$ python -q
>>> import numpy as np
>>> from numpy import linalg as LA
>>> np.set_printoptions(precision=1, suppress=True, linewidth=160, legacy="1.25")
>>> W2 = np.array([[1.8, -0.4, -0.4, -0.5], [-0.1, -1.2, -1.3, 0.2]])
>>> rng = np.random.default_rng(8546)
>>> mat = np.array([[-2, 1],
...     [0, -2],
...     [-2, 0],
...     [-2, 1],
...     [1, 0],
...     [1, -2],
...     [0, 2],
...     [-2, -1],
...     [-1, 0],
...     [-1, 2],
...     [1, 0],
...     [-2, 2],
...     [-1, 1],
...     [1, 2],
...     [-1, 1],
...     [2, -2],
...     [-2, 1],
...     [1, 1],
...     [2, 1]]) @ W2 + 0.1 * rng.normal(size=(19, 4))
>>> mat
array([[-3.6, -0.4, -0.3,  1.2],
       [ 0.2,  2.3,  2.6, -0.5],
       [-3.6,  0.8,  0.8,  1. ],
       [-3.7, -0.5, -0.5,  1. ],
       [ 1.6, -0.4, -0.2, -0.6],
       [ 1.8,  1.9,  2.1, -0.9],
       [-0.1, -2.5, -2.6,  0.3],
       [-3.6,  1.9,  2.1,  0.9],
       [-1.8,  0.3,  0.5,  0.6],
       [-1.9, -1.9, -2.4,  0.8],
       [ 1.7, -0.5, -0.4, -0.4],
       [-3.9, -1.6, -1.9,  1.5],
       [-2. , -0.8, -0.8,  0.6],
       [ 1.8, -2.9, -3.2, -0.2],
       [-1.7, -0.7, -0.8,  0.8],
       [ 3.8,  1.7,  1.8, -1.5],
       [-3.7, -0.4, -0.6,  1.3],
       [ 1.7, -1.6, -1.8, -0.4],
       [ 3.5, -2.2, -1.9, -0.9]])
>>> vec = np.array([2, 0, 3, 0])
>>> rhs = mat @ vec
>>> np.round(LA.lstsq(mat, rhs)[0], 1) + 0
array([2., 0., 3., 0.])
>>> np.round(LA.solve(mat.T @ mat, mat.T @ rhs), 1) + 0
array([2., 0., 3., 0.])
>>> print(rhs)
[ -8.2   8.2  -4.7  -8.8   2.6  10.   -7.8  -1.1  -2.3 -10.9   2.3 -13.3  -6.5  -6.2  -5.9  13.   -9.1  -1.9   1.5]
>>> rhs = rhs + 0.3 * rng.normal(size=19)
>>> print(rhs)
[ -8.2   8.4  -4.7  -9.    2.5   9.7  -7.6  -1.2  -2.8 -11.3   2.6 -13.5  -6.5  -5.6  -5.7  12.6  -9.2  -2.5   1.8]
>>> beta, *_ = LA.lstsq(mat, rhs)
>>> round(float(LA.norm(rhs - mat @ beta)), 1)
1.2
>>> print([round(float(LA.norm(LA.solve(mat.T @ mat + lam * np.eye(4), mat.T @ rhs))), 2) for lam in (0, 1, 10, 100)])
[4.05, 2.9, 2.67, 1.62]
>>> np.round(mat.T @ (rhs - mat @ beta), 1) + 0
array([0., 0., 0., 0.])
>>> A2 = np.c_[mat[:, :3] @ np.array([[7, 8, 7], [-3, -4, 3], [-2, -8, 4]]), np.array([9, -4, -1, -1, 0, 2, -9, -8, 2, -6, 4, 6, -7, 2, 4, 4, -1, -8, -1])]
>>> print(A2)
[[-23.4 -24.7 -27.7   9. ]
 [-10.5 -28.1  18.8  -4. ]
 [-29.1 -38.4 -19.4  -1. ]
 [-23.  -23.1 -29.1  -1. ]
 [ 12.6  15.6   9.3   0. ]
 [  2.4 -10.7  26.6   2. ]
 [ 12.1  29.9 -18.1  -9. ]
 [-34.9 -52.7 -11.5  -8. ]
 [-14.8 -19.7 -10.1   2. ]
 [ -2.4  12.2 -28.4  -6. ]
 [ 14.3  18.7   9.1   4. ]
 [-18.8 -10.  -39.2   6. ]
 [ -9.9  -6.  -19.7  -7. ]
 [ 27.4  51.4  -9.1   2. ]
 [ -8.3  -4.4 -17.4   4. ]
 [ 17.5   8.6  38.7   4. ]
 [-23.4 -23.1 -29.3  -1. ]
 [ 20.4  34.4  -0.1  -8. ]
 [ 34.9  51.7  10.8  -1. ]]
>>> LA.norm(LA.qr(mat)[0].T @ A2, axis=0) ** 2 / ((A2 ** 2).sum(axis=0) + 1e-12)
array([1. , 1. , 1. , 0.1])
>>> LA.matrix_rank(np.c_[mat, A2])
5
>>> np.round(LA.lstsq(mat, A2[:, 0])[0], 1) + 0
array([ 7., -3., -2.,  0.])
>>> np.round(LA.norm(A2 - mat @ LA.lstsq(mat, A2)[0], axis=0), 1) + 0
array([ 0.,  0.,  0., 21.])
>>> lab = mat[:, 0] > np.median(mat[:, 0])
>>> f = mat[lab].mean(axis=0) - mat[~lab].mean(axis=0)
>>> lab.astype(int)
array([0, 1, 0, 0, 1, 1, 1, 0, 0, 0, 1, 0, 0, 1, 0, 1, 0, 1, 1])
>>> np.argsort(-np.abs(f).round(6), kind="stable")
array([0, 3, 1, 2])
>>> P = mat @ LA.solve(mat.T @ mat, mat.T)
>>> np.round(LA.eigvalsh(P), 1) + 0
array([0., 0., 0., 0., 0., 0., 0., 0., 0., 0., 0., 0., 0., 0., 0., 1., 1., 1., 1.])
>>> np.diag(P)
array([0.2, 0.2, 0.1, 0.4, 0.1, 0.2, 0.2, 0.2, 0.1, 0.3, 0.2, 0.2, 0.1, 0.3, 0.1, 0.2, 0.2, 0.1, 0.5])
>>> W = np.array([[-2, 2, -1, 2], [-2, 2, 1, -1], [1, 0, -2, -2], [1, -1, 2, -2]])
>>> beta = np.array([-9, 3, 2, 6])
>>> act = np.maximum(mat @ W + beta, 0)
>>> print((act > 0).mean(axis=0))
[0.1 0.4 0.7 0.7]
>>> (act > 0).astype(int)
array([[0, 0, 1, 0],
       [0, 1, 0, 1],
       [0, 0, 1, 0],
       [0, 0, 1, 0],
       [0, 1, 0, 1],
       [0, 1, 0, 1],
       [0, 0, 1, 1],
       [0, 0, 1, 0],
       [0, 0, 1, 0],
       [0, 0, 1, 1],
       [0, 1, 0, 1],
       [1, 0, 1, 1],
       [0, 0, 1, 1],
       [0, 1, 1, 1],
       [0, 0, 1, 1],
       [0, 1, 0, 1],
       [0, 0, 1, 0],
       [0, 1, 1, 1],
       [0, 1, 0, 1]])
>>> LA.matrix_rank(act)
4
>>> W2 = np.array([[2, -2, -1], [-2, 2, 3], [-1, -2, -3], [-1, 1, -3]])
>>> (act @ W2).round(6).argmax(axis=1)
array([0, 2, 0, 0, 1, 1, 1, 0, 0, 1, 1, 0, 1, 1, 1, 1, 0, 1, 1])
>>> W0 = np.load("w.npy")
>>> W0.round(1) + 0
array([[ 34. , -25.6,   3.3,  -3.9, -18.8, -25.9,  17.2,  22.6],
       [ 31.4, -24.4,   2.6,  -3.8, -17. , -24.2,  15.9,  21.1],
       [ 28. , -22.7,   1.7,  -3.7, -14.6, -22.1,  14.4,  19.3],
       [ 25.9, -21.6,   1.2,  -3.7, -13.1, -20.7,  13.3,  18. ],
       [ 18.4, -17.4,  -0.5,  -3.2,  -7.8, -15.7,   9.8,  13.7],
       [ 12.9, -13.9,  -1.4,  -2.7,  -4.1, -11.8,   7.3,  10.3],
       [  2.2,  -3.5,  -1.4,  -0.6,   1.4,  -2.5,   2. ,   2.3],
       [  1. ,  -1.5,  -0.7,  -0.2,   1. ,  -1.1,   1.1,   1. ],
       [  0.3,  -0.5,  -0.3,   0. ,   0.4,  -0.4,   0.4,   0.3],
       [  0.3,  -0.4,  -0.2,   0. ,   0.3,  -0.3,   0.3,   0.3],
       [  0.1,  -0.1,   0. ,   0. ,   0.1,  -0.1,   0.1,   0.1],
       [ -0.2,   0.3,   0.2,   0. ,  -0.3,   0.2,  -0.3,  -0.2],
       [ -0.6,   0.6,   0.4,  -0.1,  -0.7,   0.5,  -0.8,  -0.5],
       [ -1.4,   1. ,   0.7,  -0.3,  -1.6,   1. ,  -1.8,  -1.1],
       [ -1.7,   1.1,   0.8,  -0.4,  -1.9,   1.2,  -2.2,  -1.3],
       [-21.2,  -2.8,  -3.2,  -8.6,  -4.7,   7.2, -21.1,  -9.1],
       [-24.3,  -3.6,  -4.2,  -9.8,  -4.2,   8. , -23.7, -10.2],
       [-50.3,  -9.6, -13.4, -19.4,   1.5,  15.5, -44.7, -19.4]])
>>> # looks like rank 3
>>> cov = np.cov(W0, rowvar=False)
>>> np.argwhere(np.triu(np.abs(np.corrcoef(W0.T)) > 0.8, 1))
array([[0, 2],
       [0, 5],
       [0, 6],
       [0, 7],
       [1, 4],
       [1, 5],
       [2, 3],
       [2, 6],
       [4, 5],
       [4, 7],
       [5, 6],
       [5, 7],
       [6, 7]])
>>> np.argsort(-W0.std(axis=0).round(6), kind="stable")
array([0, 6, 5, 7, 1, 4, 3, 2])
>>> F = np.array([[-3, -2, -1],
...     [0, 1, 2],
...     [3, 4, 5],
...     [6, 7, 8],
...     [9, 10, 11],
...     [12, 13, 14],
...     [15, 16, 17]])
>>> # looks like rank 2
>>> A2 = F / LA.norm(F, axis=1, keepdims=True)
>>> cov = A2 @ A2.T
>>> cov[5]
array([-0.9,  0.8,  1. ,  1. ,  1. ,  1. ,  1. ])
>>> E = np.array([[0.6, -0.8, 1.5],
...     [-1.2, -0.7, -0.7],
...     [-1.3, 1.2, 0.2],
...     [0.0, 0.9, 0.7],
...     [-0.6, -0.5, 2.6],
...     [-0.5, 0.6, 0.8]])
>>> E
array([[ 0.6, -0.8,  1.5],
       [-1.2, -0.7, -0.7],
       [-1.3,  1.2,  0.2],
       [ 0. ,  0.9,  0.7],
       [-0.6, -0.5,  2.6],
       [-0.5,  0.6,  0.8]])
>>> A2 = np.c_[E[:, :1] @ np.array([[1]]), np.array([-1, -2, 1, 2, 0, -2])]
>>> A2
array([[ 0.6, -1. ],
       [-1.2, -2. ],
       [-1.3,  1. ],
       [ 0. ,  2. ],
       [-0.6,  0. ],
       [-0.5, -2. ]])
>>> np.round(LA.lstsq(E, A2[:, 0])[0], 1) + 0
array([1., 0., 0.])
>>> LA.norm(LA.qr(E)[0].T @ A2, axis=0) ** 2 / ((A2 ** 2).sum(axis=0) + 1e-12)
array([1. , 0.4])
>>> LA.matrix_rank(np.c_[E, A2])
4
>>> np.round(LA.norm(A2 - E @ LA.lstsq(E, A2)[0], axis=0), 1) + 0
array([0. , 2.8])
>>> vec = np.array([-1, 0, -1])
>>> rhs = E @ vec
>>> np.round(LA.solve(E.T @ E, E.T @ rhs), 1) + 0
array([-1.,  0., -1.])
>>> print(np.round(LA.lstsq(E, rhs)[0], 1) + 0)
[-1.  0. -1.]
>>> np.round(LA.pinv(E) @ E, 1) + 0
array([[1., 0., 0.],
       [0., 1., 0.],
       [0., 0., 1.]])
>>> rhs
array([-2.1,  1.9,  1.1, -0.7, -2. , -0.3])
>>> rhs = rhs + 0.3 * rng.normal(size=6)
>>> rhs.round(1) + 0
array([-2. ,  2. ,  1.3, -0.9, -1.5,  0. ])
>>> beta, *_ = LA.lstsq(E, rhs)
>>> beta.round(1) + 0
array([-1.2,  0. , -0.9])
>>> np.round(E.T @ (rhs - E @ beta), 1) + 0
array([0., 0., 0.])
>>> [round(float(LA.norm(LA.solve(E.T @ E + lam * np.eye(3), E.T @ rhs))), 2) for lam in (0, 1, 10, 100)]
[1.47, 1.21, 0.54, 0.09]
>>> O, Rm = LA.qr(E)
>>> round(float(abs(Rm[0, 0])), 1), round(LA.norm(E[:, 0]), 1)
(2.0, 2.0)
>>> np.round(O.T @ O, 1) + 0
array([[1., 0., 0.],
       [0., 1., 0.],
       [0., 0., 1.]])
>>> O
array([[-0.3, -0.3, -0.4],
       [ 0.6, -0.6,  0.3],
       [ 0.6,  0.4, -0.1],
       [-0. ,  0.5, -0.3],
       [ 0.3, -0.4, -0.7],
       [ 0.2,  0.2, -0.3]])
>>> np.trace(O @ O.T)
3.0
>>> def softmax(z):
...     e = np.exp(z - z.max(axis=-1, keepdims=True))
...     return e / e.sum(axis=-1, keepdims=True)
... 
>>> softmax(E[1] + 5)
array([0.2, 0.4, 0.4])
>>> scores = E @ E.T / np.sqrt(3)
>>> np.round(softmax(scores), 1) + 0
array([[0.3, 0. , 0. , 0.1, 0.5, 0.1],
       [0.1, 0.5, 0.2, 0.1, 0.1, 0.1],
       [0. , 0.1, 0.4, 0.1, 0.1, 0.2],
       [0.1, 0.1, 0.2, 0.2, 0.2, 0.2],
       [0.1, 0. , 0. , 0. , 0.8, 0. ],
       [0.1, 0.1, 0.2, 0.2, 0.3, 0.2]])
>>> np.round(softmax(scores + np.triu(np.full(scores.shape, -np.inf), 1)), 1) + 0
array([[1. , 0. , 0. , 0. , 0. , 0. ],
       [0.1, 0.9, 0. , 0. , 0. , 0. ],
       [0.1, 0.2, 0.8, 0. , 0. , 0. ],
       [0.2, 0.1, 0.3, 0.4, 0. , 0. ],
       [0.1, 0. , 0. , 0. , 0.8, 0. ],
       [0.1, 0.1, 0.2, 0.2, 0.3, 0.2]])
>>> arr = np.load("mat.npy")
>>> arr
array([[4., 1., 0.],
       [0., 4., 1.],
       [0., 0., 4.]])
>>> f = np.array([2, 7, 0])
>>> A2 = arr + np.outer(f, np.eye(3)[2])
>>> A2
array([[4., 1., 2.],
       [0., 4., 8.],
       [0., 0., 4.]])
>>> LA.matrix_rank(LA.inv(A2) - LA.inv(arr), tol=1e-8)
1
>>> round(float(LA.det(A2) / LA.det(arr)), 1), round(1 + LA.solve(arr, f)[2], 1)
(1.0, 1.0)
>>> LA.matrix_rank(A2 - arr)
1
>>> arr @ arr
array([[16.,  8.,  1.],
       [ 0., 16.,  8.],
       [ 0.,  0., 16.]])
>>> np.round(LA.det(arr), 1)
64.0
>>> print(LA.matrix_power(arr, 2))
[[16.  8.  1.]
 [ 0. 16.  8.]
 [ 0.  0. 16.]]
>>> evals, evecs = LA.eig(arr)
>>> np.sort(LA.eigvals(arr.T))
array([4., 4., 4.])
>>> evals
array([4., 4., 4.])
>>> np.sort(LA.eigvals(LA.inv(arr)))
array([0.2, 0.2, 0.2])
>>> t = np.radians(180)
>>> Rm = np.eye(3)
>>> Rm[2, 2] = Rm[0, 0] = np.cos(t)
>>> Rm[2, 0], Rm[0, 2] = -np.sin(t), np.sin(t)
>>> Rm.round(1) + 0
array([[-1.,  0.,  0.],
       [ 0.,  1.,  0.],
       [ 0.,  0., -1.]])
>>> A2 = arr @ Rm.T
>>> A2.round(1) + 0
array([[-4.,  1.,  0.],
       [ 0.,  4., -1.],
       [ 0.,  0., -4.]])
>>> np.allclose(arr @ arr.T, A2 @ A2.T)
True
>>> LA.matrix_rank(arr - arr[0, 0] * np.eye(3))
2
>>> [int(LA.matrix_rank(LA.matrix_power(arr, p))) for p in range(1, 4)]
[3, 3, 3]
>>> arr @ arr
array([[16.,  8.,  1.],
       [ 0., 16.,  8.],
       [ 0.,  0., 16.]])
>>> LA.matrix_power(arr - np.diag(np.diag(arr)), 3)
array([[0., 0., 0.],
       [0., 0., 0.],
       [0., 0., 0.]])
>>> np.sort(LA.eigvals(arr))
array([4., 4., 4.])
>>> m1 = np.load("m.npy")
>>> print(m1)
[[ 4  4  4  4  4  4]
 [ 4  8  8  8  8  8]
 [ 4  8 12 12 12 12]
 [ 4  8 12 16 16 16]
 [ 4  8 12 16 20 20]
 [ 4  8 12 16 20 24]]
>>> vec = np.array([-3, 1, -1])
>>> rhs = arr @ vec
>>> rhs
array([-11.,   3.,  -4.])
>>> LA.solve(arr, 5 * rhs)
array([-15.,   5.,  -5.])
>>> LA.solve(arr, rhs + arr[:, 1])
array([-3.,  2., -1.])
>>> O, Rm = LA.qr(m1)
>>> O.round(1) + 0
array([[-0.4,  0.9,  0. ,  0. ,  0. ,  0. ],
       [-0.4, -0.2,  0.9,  0. ,  0. ,  0. ],
       [-0.4, -0.2, -0.2,  0.9,  0. ,  0. ],
       [-0.4, -0.2, -0.2, -0.3,  0.8,  0. ],
       [-0.4, -0.2, -0.2, -0.3, -0.4, -0.7],
       [-0.4, -0.2, -0.2, -0.3, -0.4,  0.7]])
>>> np.trace(O @ O.T)
6.0
>>> O.shape, Rm.shape
((6, 6), (6, 6))
>>> print(Rm)
[[ -9.8 -18.  -24.5 -29.4 -32.7 -34.3]
 [  0.   -3.7  -6.6  -8.8 -10.2 -11. ]
 [  0.    0.   -3.6  -6.3  -8.   -8.9]
 [  0.    0.    0.   -3.5  -5.8  -6.9]
 [  0.    0.    0.    0.   -3.3  -4.9]
 [  0.    0.    0.    0.    0.    2.8]]
